$ ipython --no-banner

In [1]: import numpy as np

In [2]: import numpy.linalg as la

In [3]: np.set_printoptions(precision=2, suppress=True, linewidth=100)

In [4]: def rd(a):
   ...:     return np.round(a, 2) + 0
   ...: 

In [5]: A = np.load("run8.npy")

In [6]: A
Out[6]: 
array([[2, 2, 1, 1],
       [2, 2, 2, 1],
       [1, 2, 2, 2],
       [1, 1, 2, 2]])

In [7]: # equal to its transpose

In [8]: rng = np.random.default_rng(209)

In [9]: labels = rng.permutation(4)

In [10]: labels
Out[10]: array([2, 3, 1, 0])

In [11]: out = A[labels][:, labels]

In [12]: np.diag(out)
Out[12]: array([2, 2, 2, 2])

In [13]: rd(la.det(out)), rd(la.det(A[labels]))
Out[13]: (np.float64(-3.0), np.float64(3.0))

In [14]: evals, evecs = la.eig(A)

In [15]: rd(np.prod(evals))
Out[15]: np.float64(-3.0)

In [16]: rd(np.sort(la.eigvals(A.T)))
Out[16]: array([-0.62,  0.46,  1.62,  6.54])

In [17]: rd(np.sort(la.eigvals(la.inv(A))))
Out[17]: array([-1.62,  0.15,  0.62,  2.18])

In [18]: rd(np.sort(la.eigvals(A @ A)))
Out[18]: array([ 0.21,  0.38,  2.62, 42.79])

In [19]: M = np.array([[1.7, 0.5, -0.6],
    ...:     [0.1, -0.4, -0.1],
    ...:     [-0.4, 0.7, 0.3],
    ...:     [2.1, -0.7, 1.2]])

In [20]: M
Out[20]: 
array([[ 1.7,  0.5, -0.6],
       [ 0.1, -0.4, -0.1],
       [-0.4,  0.7,  0.3],
       [ 2.1, -0.7,  1.2]])

In [21]: P = M @ la.solve(M.T @ M, M.T)

In [22]: rd(la.eigvalsh(P))
Out[22]: array([0., 1., 1., 1.])

In [23]: rd((np.eye(4) - P) @ M)
Out[23]: 
array([[0., 0., 0.],
       [0., 0., 0.],
       [0., 0., 0.],
       [0., 0., 0.]])

In [24]: la.matrix_rank(np.eye(4) - P)
Out[24]: np.int64(1)

In [25]: rd(P @ M[:, 1])
Out[25]: array([ 0.5, -0.4,  0.7, -0.7])

In [26]: G = M.T @ M

In [27]: rd(la.svd(M, compute_uv=False) ** 2)
Out[27]: array([7.98, 2.06, 0.72])

In [28]: np.trace(G), (M ** 2).sum()
Out[28]: (np.float64(10.76), np.float64(10.76))

In [29]: np.allclose(G, G.T)
Out[29]: True

In [30]: rd(G)
Out[30]: 
array([[ 7.47, -0.94,  1.37],
       [-0.94,  1.39, -0.89],
       [ 1.37, -0.89,  1.9 ]])

In [31]: np.diag(G)
Out[31]: array([7.47, 1.39, 1.9 ])

In [32]: la.matrix_rank(G)
Out[32]: np.int64(3)

In [33]: (M @ M.T).shape
Out[33]: (4, 4)

In [34]: np.count_nonzero(M)
Out[34]: np.int64(12)

In [35]: M.shape
Out[35]: (4, 3)

In [36]: np.abs(M).max()
Out[36]: np.float64(2.1)

In [37]: rd(np.diff(M, axis=0))
Out[37]: 
array([[-1.6, -0.9,  0.5],
       [-0.5,  1.1,  0.4],
       [ 2.5, -1.4,  0.9]])

In [38]: rd(M.mean(axis=0))
Out[38]: array([0.88, 0.02, 0.2 ])

In [39]: rd(M.sum(axis=0))
Out[39]: array([3.5, 0.1, 0.8])

In [40]: rd(la.norm(M))
Out[40]: np.float64(3.28)

In [41]: out = np.c_[M[:, :2] @ np.array([[1, -1], [-2, 0]]), np.array([3, 1, 2, -1])]

In [42]: rd(out)
Out[42]: 
array([[ 0.7, -1.7,  3. ],
       [ 0.9, -0.1,  1. ],
       [-1.8,  0.4,  2. ],
       [ 3.5, -2.1, -1. ]])

In [43]: la.matrix_rank(out)
Out[43]: np.int64(3)

In [44]: rd(la.norm(out - M @ la.lstsq(M, out)[0], axis=0))
Out[44]: array([0., 0., 2.])

In [45]: rd(la.norm(la.qr(M)[0].T @ out, axis=0) ** 2 / ((out ** 2).sum(axis=0) + 1e-12))
Out[45]: array([1.  , 1.  , 0.73])

In [46]: rd(out[2] @ out[0])
Out[46]: np.float64(4.06)

In [47]: rd(la.norm(out, axis=0))
Out[47]: array([4.1 , 2.73, 3.87])

In [48]: rd(la.norm(out, 1)), rd(la.norm(out, np.inf))
Out[48]: (np.float64(7.0), np.float64(6.6))

In [49]: rd(la.norm(out[2], 1)), rd(la.norm(out[2], np.inf))
Out[49]: (np.float64(4.2), np.float64(2.0))

In [50]: F = 3 * np.eye(3) + np.ones((3, 3))

In [51]: F
Out[51]: 
array([[4., 1., 1.],
       [1., 4., 1.],
       [1., 1., 4.]])

In [52]: # symmetric, so the eigenvalues are real

In [53]: P = np.triu(np.array([[1, 0, 1], [0, 2, 2], [0, 1, 1]]), 1) + np.eye(3)

In [54]: out = P @ F @ la.inv(P)

In [55]: rd(np.poly(out))
Out[55]: array([  1., -12.,  45., -54.])

In [56]: rd(la.det(out))
Out[56]: np.float64(54.0)

In [57]: P @ F - F @ P
Out[57]: 
array([[ 1.,  1., -2.],
       [ 2.,  2., -1.],
       [ 0.,  0., -3.]])

In [58]: mat = np.loadtxt("x.csv", delimiter=",")

In [59]: mat
Out[59]: 
array([[ 1.57, -0.39, -2.95],
       [-1.99,  0.73,  4.19],
       [-0.6 ,  0.15,  1.21],
       [-1.16,  0.33,  2.59],
       [ 1.45, -0.5 , -3.01],
       [ 0.03,  0.15,  0.05],
       [-0.41,  0.08,  0.61],
       [ 1.87, -0.7 , -3.65],
       [ 0.9 , -0.39, -1.85],
       [-2.04,  0.8 ,  4.06],
       [ 0.43, -0.04, -0.68],
       [ 1.17, -0.18, -2.45],
       [ 0.58, -0.27, -1.43],
       [ 0.1 , -0.03, -0.12],
       [ 0.56, -0.28, -1.29],
       [-0.61,  0.27,  1.22],
       [ 2.44, -0.76, -4.89]])

In [60]: u = np.array([-1, 2, -2])

In [61]: np.polyval(u, F[0])
Out[61]: array([-10.,  -1.,  -1.])

In [62]: np.cross(F[0, :3], F[2, :3])
Out[62]: array([  3., -15.,   3.])

In [63]: np.array([np.convolve(row, u, "same") for row in F])
Out[63]: 
array([[ 7., -7.,  0.],
       [-2.,  5., -6.],
       [ 1., -4.,  6.]])

In [64]: G = np.cov(mat, rowvar=False)

In [65]: np.median(mat, axis=0)
Out[65]: array([ 0.43, -0.04, -0.68])

In [66]: rd(np.corrcoef(mat[:, 2], mat[:, 1])[0, 1])
Out[66]: np.float64(0.98)

In [67]: np.argwhere(np.triu(np.abs(np.corrcoef(mat.T)) > 0.8, 1))
Out[67]: 
array([[0, 1],
       [0, 2],
       [1, 2]])

In [68]: rd(mat.std(axis=0))
Out[68]: array([1.24, 0.43, 2.53])

In [69]: rd(np.polyfit(mat[:, 2], mat[:, 1], 1))
Out[69]: array([0.17, 0.02])

In [70]: rd(G)
Out[70]: 
array([[ 1.65, -0.56, -3.34],
       [-0.56,  0.2 ,  1.13],
       [-3.34,  1.13,  6.78]])

In [71]: Xs = mat - mat.mean(axis=0)

In [72]: left, sv, Vh = la.svd(Xs, full_matrices=False)

In [73]: rd(Vh[0] * np.sign(Vh[0, np.abs(Vh[0]).argmax()]))
Out[73]: array([-0.44,  0.15,  0.89])

In [74]: rd(sv)
Out[74]: array([11.74,  0.37,  0.26])

In [75]: la.matrix_rank(Xs)
Out[75]: np.int64(3)

In [76]: np.searchsorted(np.cumsum(sv ** 2) / (sv ** 2).sum(), 0.9) + 1
Out[76]: np.int64(1)

In [77]: rd(Xs.mean(axis=0))
Out[77]: array([0., 0., 0.])

In [78]: labels = mat[:, 1] > np.median(mat[:, 1])

In [79]: u = mat[labels].mean(axis=0) - mat[~labels].mean(axis=0)

In [80]: labels.astype(int)
Out[80]: array([0, 1, 1, 1, 0, 1, 1, 0, 0, 1, 0, 0, 0, 1, 0, 1, 0])

In [81]: rd(u)
Out[81]: array([-2.05,  0.7 ,  4.19])

In [82]: ((mat - mat.mean(axis=0)) @ u > 0).astype(int)
Out[82]: array([0, 1, 1, 1, 0, 1, 1, 0, 0, 1, 0, 0, 0, 1, 0, 1, 0])

In [83]: (((mat - mat.mean(axis=0)) @ u > 0) == labels).mean()
Out[83]: np.float64(1.0)

In [84]: def softmax(z):
    ...:     e = np.exp(z - z.max(axis=-1, keepdims=True))
    ...:     return e / e.sum(axis=-1, keepdims=True)
    ...: 

In [85]: rd(softmax(10 * mat[5]))
Out[85]: array([0.18, 0.6 , 0.22])

In [86]: scores = mat @ mat.T / np.sqrt(3)

In [87]: rd(softmax(scores)[5] @ mat)
Out[87]: array([ 0.14, -0.02, -0.27])

In [88]: softmax(scores).round(6).argmax(axis=1)
Out[88]: array([16,  1,  1,  1, 16,  9,  1, 16, 16,  1, 16, 16, 16, 16, 16,  1, 16])

In [89]: arr = np.array([[-1.61, -1.52, -2.18],
    ...:     [2.55, 3.02, 4.83],
    ...:     [2.16, 1.2, 0.97],
    ...:     [-1.68, -1.6, -2.23],
    ...:     [-2.15, -1.71, -1.66],
    ...:     [-0.42, 0.56, 1.2],
    ...:     [-0.18, -0.03, 0.25],
    ...:     [2.32, 2.34, 3.41],
    ...:     [1.63, 2.85, 4.68],
    ...:     [0.89, 1.06, 1.96],
    ...:     [1.61, 1.78, 2.16],
    ...:     [-0.6, -0.09, 0.53],
    ...:     [1.5, 1.31, 1.38],
    ...:     [2.24, 1.99, 2.38],
    ...:     [-2.62, -3.52, -5.78]])

In [90]: Xs = arr - arr.mean(axis=0)

In [91]: left, sv, Vh = la.svd(Xs, full_matrices=False)

In [92]: np.searchsorted(np.cumsum(sv ** 2) / (sv ** 2).sum(), 0.9) + 1
Out[92]: np.int64(1)

In [93]: rd(sv)
Out[93]: array([14.17,  2.69,  0.39])

In [94]: rd((sv ** 2).sum() ** 2 / (sv ** 4).sum())
Out[94]: np.float64(1.07)

In [95]: rd(np.abs(Vh[-1]))
Out[95]: array([0.34, 0.86, 0.38])

In [96]: la.matrix_rank(Xs)
Out[96]: np.int64(3)

In [97]: rd(Xs.mean(axis=0))
Out[97]: array([0., 0., 0.])

In [98]: out = np.array([[2, 0, 1], [0, 2, 0], [2, 0, 2]])

In [99]: rd(np.einsum("ij,ij->i", mat, mat))
Out[99]: 
array([11.32, 22.05,  1.85,  8.16, 11.41,  0.03,  0.55, 17.31,  4.38, 21.29,  0.65,  7.4 ,  2.45,
        0.03,  2.06,  1.93, 30.44])

In [100]: rd(np.einsum("ij->j", mat))
Out[100]: array([ 4.29, -1.03, -8.39])

In [101]: np.vstack([mat, out.T]).shape
Out[101]: (20, 3)

In [102]: rd(la.svd(arr, compute_uv=False))
Out[102]: array([14.7 ,  2.71,  0.39])

In [103]: rd(arr.mean(axis=0))
Out[103]: array([0.38, 0.51, 0.79])

In [104]: rd(la.norm(arr))
Out[104]: np.float64(14.95)

In [105]: dist = la.norm(arr[:, None] - arr[None], axis=-1)

In [106]: la.matrix_rank(dist ** 2)
Out[106]: np.int64(5)

In [107]: np.unravel_index(dist.round(6).argmax(), dist.shape)
Out[107]: (np.int64(1), np.int64(14))

In [108]: vec = np.array([-1, -1, 2])

In [109]: h = np.maximum(arr @ vec, 0)

In [110]: arr * (h > 1e-9)[:, None]
Out[110]: 
array([[-0.  , -0.  , -0.  ],
       [ 2.55,  3.02,  4.83],
       [ 0.  ,  0.  ,  0.  ],
       [-0.  , -0.  , -0.  ],
       [-2.15, -1.71, -1.66],
       [-0.42,  0.56,  1.2 ],
       [-0.18, -0.03,  0.25],
       [ 2.32,  2.34,  3.41],
       [ 1.63,  2.85,  4.68],
       [ 0.89,  1.06,  1.96],
       [ 1.61,  1.78,  2.16],
       [-0.6 , -0.09,  0.53],
       [ 0.  ,  0.  ,  0.  ],
       [ 2.24,  1.99,  2.38],
       [-0.  , -0.  , -0.  ]])

In [111]: rd(np.maximum(arr @ vec, 0) - np.maximum(-arr @ vec, 0))
Out[111]: 
array([-1.23,  4.09, -1.42, -1.18,  0.54,  2.26,  0.71,  2.16,  4.88,  1.97,  0.93,  1.75, -0.05,
        0.53, -5.42])

In [112]: rd(arr.T @ h)
Out[112]: array([24.54, 36.28, 60.01])

In [113]: E = np.load("m.npy")

In [114]: E
Out[114]: 
array([[ -5,  -2,   1,   4],
       [-16, -13, -10,  -7],
       [-12,  -9,  -6,  -3]])

In [115]: vec = np.array([3, -2, 0, 0])

In [116]: h = np.maximum(E @ vec, 0)

In [117]: np.flatnonzero(h > 1e-9)
Out[117]: array([], dtype=int64)

In [118]: h
Out[118]: array([0, 0, 0])

In [119]: np.maximum(E @ (3 * vec), 0)
Out[119]: array([0, 0, 0])

In [120]: left, sv, Vh = la.svd(E)

In [121]: rd(sv)
Out[121]: array([29.17,  6.27,  0.  ])

In [122]: out = left[:, :2] @ np.diag(sv[:2]) @ Vh[:2]

In [123]: rd(out)
Out[123]: 
array([[ -5.,  -2.,   1.,   4.],
       [-16., -13., -10.,  -7.],
       [-12.,  -9.,  -6.,  -3.]])

In [124]: la.matrix_rank(E, rtol=0.05)
Out[124]: np.int64(2)

In [125]: W1 = np.array([[7, -9], [-6, -7], [0, -1], [-7, -1]])

In [126]: coef = np.array([8, -3])

In [127]: H = np.maximum(E @ W1 + coef, 0)

In [128]: H
Out[128]: 
array([[  0,  51],
       [ 23, 249],
       [  0, 177]])

In [129]: la.matrix_rank(H)
Out[129]: np.int64(2)

In [130]: rd((H > 0).mean(axis=0))
Out[130]: array([0.33, 1.  ])

In [131]: Z = np.array([[2, 2], [-2, 2]])

In [132]: (H @ Z).round(6).argmax(axis=1)
Out[132]: array([1, 1, 1])

In [133]: W1 @ Z
Out[133]: 
array([[ 32,  -4],
       [  2, -26],
       [  2,  -2],
       [-12, -16]])

In [134]: H @ Z
Out[134]: 
array([[-102,  102],
       [-452,  544],
       [-354,  354]])
